$ python3 -q
>>> import numpy as np
>>> np.set_printoptions(precision=3, suppress=True, linewidth=200, sign=" ")
>>> def tidy(a):
...     return np.round(a, 3) + 0
... 
>>> J = np.loadtxt("case6.csv", delimiter=",")
>>> J
array([[ 0., -2., -2., -2., -1.,  2.,  2.,  2., -2.,  1., -6.,  0., -1.,  1.],
       [-2., -1.,  2., -2.,  1.,  2., -2.,  0.,  1.,  2.,  6., -1.,  1.,  2.],
       [-1.,  1.,  0.,  2., -2.,  0.,  0.,  2., -1.,  0.,  0.,  0.,  1., -2.],
       [-1., -2., -2., -1.,  1.,  0., -2.,  0.,  1.,  2., -6.,  1., -2.,  1.],
       [-2., -1., -1.,  0.,  2., -2., -1.,  1.,  1.,  2., -3., -2.,  2.,  0.],
       [ 0., -1., -2.,  0.,  1.,  2.,  0.,  2., -2.,  1., -6., -1., -2., -1.],
       [ 0., -1.,  1.,  1.,  0.,  2.,  1., -1.,  2.,  2.,  3.,  0., -1., -1.],
       [-1., -1.,  2., -2.,  0., -2.,  1.,  2.,  1.,  0.,  6., -1.,  0., -1.],
       [-1., -2., -1., -1.,  0.,  1.,  1.,  2.,  0., -2., -3., -2., -2.,  2.],
       [ 1.,  2., -1.,  1., -2.,  2., -2.,  0., -1.,  0., -3.,  2., -2., -2.],
       [ 1.,  0.,  1.,  2.,  1., -2.,  1.,  0.,  1., -1.,  3., -2., -2.,  2.],
       [-1.,  1.,  2.,  2.,  2.,  1.,  1.,  2., -2., -2.,  6.,  1., -1.,  0.],
       [-1.,  1., -2., -2., -1., -1.,  2.,  2.,  2.,  2., -6., -1., -2.,  0.]])
>>> M2 = J / np.sqrt((J ** 2).mean(axis=1, keepdims=True))
>>> tidy(np.linalg.norm(M2, axis=1))
array([ 3.742,  3.742,  3.742,  3.742,  3.742,  3.742,  3.742,  3.742,  3.742,  3.742,  3.742,  3.742,  3.742])
>>> tidy(M2[1])
array([-0.901, -0.45 ,  0.901, -0.901,  0.45 ,  0.901, -0.901,  0.   ,  0.45 ,  0.901,  2.703, -0.45 ,  0.45 ,  0.901])
>>> np.linalg.matrix_rank(J - J.mean(axis=1, keepdims=True))
np.int64(13)
>>> m1 = np.load("a.npy")
>>> m1
array([[ 0., -1.,  2.,  0., -1., -1., -4., -5.,  3.],
       [-2.,  2.,  2., -1.,  1.,  0.,  3., -3.,  5.],
       [ 0., -2., -2., -2.,  1., -2.,  3., -4., -3.],
       [ 1.,  1.,  0.,  0., -1., -2., -5., -5.,  0.],
       [-1.,  1.,  2.,  0.,  2., -1.,  3., -2., -1.],
       [ 1., -2., -1.,  1., -2.,  0., -1.,  4., -5.],
       [ 0.,  0.,  0.,  0.,  0.,  0., -1.,  4.,  2.],
       [ 0.,  0.,  0.,  0.,  0.,  0.,  3., -3., -2.],
       [ 0.,  0.,  0.,  0.,  0.,  0.,  0., -2.,  5.]])
>>> O, V = np.linalg.qr(m1[:, :3])[0], np.linalg.qr(m1[:, 3:])[0]
>>> s = np.linalg.svd(O.T @ V, compute_uv=False)
>>> (s > 0.9).sum()
np.int64(1)
>>> tidy(np.degrees(np.arccos(s.clip(0, 1))))
array([  7.229,  29.586,  69.003])
>>> tidy(s)
array([ 0.992,  0.87 ,  0.358])
>>> tidy(np.linalg.norm(O @ O.T - V @ V.T, 2))
np.float64(1.0)
>>> W = np.array([[-1, 2, 1, 5],
...     [-2, -8, -1, 6],
...     [-3, -6, 2, -6],
...     [-5, 0, 4, -8],
...     [6, -8, -6, -4],
...     [9, -1, -8, -7],
...     [-8, 2, 3, 4],
...     [2, -8, -4, 8],
...     [-8, 6, -1, -2]])
>>> coef = np.array([0, 1, 1, 0])
>>> act = np.maximum(m1 @ W + coef, 0)
>>> act
array([[  0.,  56.,  25.,   0.],
       [  0.,  21.,   7.,   0.],
       [  0.,  43.,  29.,  12.],
       [  3.,  35.,  28.,   0.],
       [  0.,   0.,  17.,   0.],
       [ 45.,   0.,   4.,  37.],
       [  0.,   0.,   0.,  24.],
       [  0.,  19.,  24.,   0.],
       [  0.,  47.,   4.,   0.]])
>>> tidy((act > 0).mean(axis=0))
array([ 0.222,  0.667,  0.889,  0.333])
>>> cent = np.array([[-3, 1, -3], [-1, 1, 0], [-1, 2, 3], [-1, 2, 3]])
>>> act @ cent
array([[ -81.,  106.,   75.],
       [ -28.,   35.,   21.],
       [ -84.,  125.,  123.],
       [ -72.,   94.,   75.],
       [ -17.,   34.,   51.],
       [-176.,  127.,  -12.],
       [ -24.,   48.,   72.],
       [ -43.,   67.,   72.],
       [ -51.,   55.,   12.]])
>>> (act @ cent).round(6).argmax(axis=1)
array([ 1,  1,  1,  1,  2,  1,  2,  2,  1])
>>> W @ cent
array([[ -5,  13,  21],
       [  9,   0,  21],
       [ 19, -17,  -3],
       [ 19, -13,   3],
       [  0, -22, -48],
       [-11, -22, -72],
       [ 15,   8,  45],
       [ -2,   2,   6],
       [ 21,  -8,  15]])
